In [1]: import numpy as np

In [2]: import numpy.linalg as la

In [3]: np.set_printoptions(suppress=True, linewidth=100)

In [4]: def rnd(a):
   ...:     return np.round(a, 2) + 0
   ...: 

In [5]: W0, _ = la.qr(np.array([[1.2, 1.2, 0.3, -1.5],
   ...:     [-1.2, -0.1, 1.1, -1.0],
   ...:     [0.3, 0.5, 0.3, 0.7],
   ...:     [-0.7, 1.9, 0.6, -0.5]]))

In [6]: rnd(W0)
Out[6]: 
array([[-0.65, -0.47, -0.47, -0.38],
       [ 0.65, -0.01, -0.75, -0.14],
       [-0.16, -0.2 , -0.31,  0.92],
       [ 0.38, -0.86,  0.34, -0.01]])

In [7]: vec = np.array([3, 9, 9, -1])

In [8]: rnd(np.abs(la.eigvals(W0)))
Out[8]: array([1., 1., 1., 1.])

In [9]: rnd(la.det(W0))
Out[9]: np.float64(-1.0)

In [10]: rnd(np.sort(np.abs(np.degrees(np.angle(la.eigvals(W0))))))
Out[10]: array([  0.  , 119.23, 119.23, 180.  ])

In [11]: rnd(W0.T @ (W0 @ vec))
Out[11]: array([ 3.,  9.,  9., -1.])

In [12]: rnd(la.norm(vec)), rnd(la.norm(W0 @ vec))
Out[12]: (np.float64(13.11), np.float64(13.11))

In [13]: rnd(np.trace(W0))
Out[13]: np.float64(-0.98)

In [14]: rnd(np.abs(la.eigvals(W0)).max())
Out[14]: np.float64(1.0)

In [15]: rnd((W0 - W0.T) / 2)
Out[15]: 
array([[ 0.  , -0.56, -0.16, -0.38],
       [ 0.56,  0.  , -0.27,  0.36],
       [ 0.16,  0.27,  0.  ,  0.29],
       [ 0.38, -0.36, -0.29,  0.  ]])

In [16]: rnd((W0 + W0.T) / 2)
Out[16]: 
array([[-0.65,  0.09, -0.32,  0.  ],
       [ 0.09, -0.01, -0.48, -0.5 ],
       [-0.32, -0.48, -0.31,  0.63],
       [ 0.  , -0.5 ,  0.63, -0.01]])

In [17]: rnd(la.det(W0))
Out[17]: np.float64(-1.0)

In [18]: rnd(np.sort(np.abs(la.eigvals(W0))))
Out[18]: array([1., 1., 1., 1.])

In [19]: np.allclose(W0, W0.T)
Out[19]: False

In [20]: rng = np.random.default_rng(55)

In [21]: idx = rng.integers(0, 2, 9)

In [22]: A = np.triu((idx[:, None] == idx) & (rng.random((9, 9)) < 0.8), 1).astype(int)

In [23]: A += A.T

In [24]: A
Out[24]: 
array([[0, 1, 0, 1, 0, 0, 1, 0, 1],
       [1, 0, 1, 1, 0, 0, 1, 0, 1],
       [0, 1, 0, 1, 0, 0, 1, 0, 1],
       [1, 1, 1, 0, 0, 0, 1, 0, 1],
       [0, 0, 0, 0, 0, 0, 0, 1, 0],
       [0, 0, 0, 0, 0, 0, 0, 1, 0],
       [1, 1, 1, 1, 0, 0, 0, 0, 1],
       [0, 0, 0, 0, 1, 1, 0, 0, 0],
       [1, 1, 1, 1, 0, 0, 1, 0, 0]])

In [25]: left, sigma, vt = la.svd(A)

In [26]: rnd(sigma)
Out[26]: array([4.7 , 1.7 , 1.41, 1.41, 1.  , 1.  , 1.  , 0.  , 0.  ])

In [27]: Y = left[:, :7] @ np.diag(sigma[:7]) @ vt[:7]

In [28]: rnd(Y)
Out[28]: 
array([[0., 1., 0., 1., 0., 0., 1., 0., 1.],
       [1., 0., 1., 1., 0., 0., 1., 0., 1.],
       [0., 1., 0., 1., 0., 0., 1., 0., 1.],
       [1., 1., 1., 0., 0., 0., 1., 0., 1.],
       [0., 0., 0., 0., 0., 0., 0., 1., 0.],
       [0., 0., 0., 0., 0., 0., 0., 1., 0.],
       [1., 1., 1., 1., 0., 0., 0., 0., 1.],
       [0., 0., 0., 0., 1., 1., 0., 0., 0.],
       [1., 1., 1., 1., 0., 0., 1., 0., 0.]])

In [29]: la.matrix_rank(A, rtol=0.05)
Out[29]: np.int64(7)
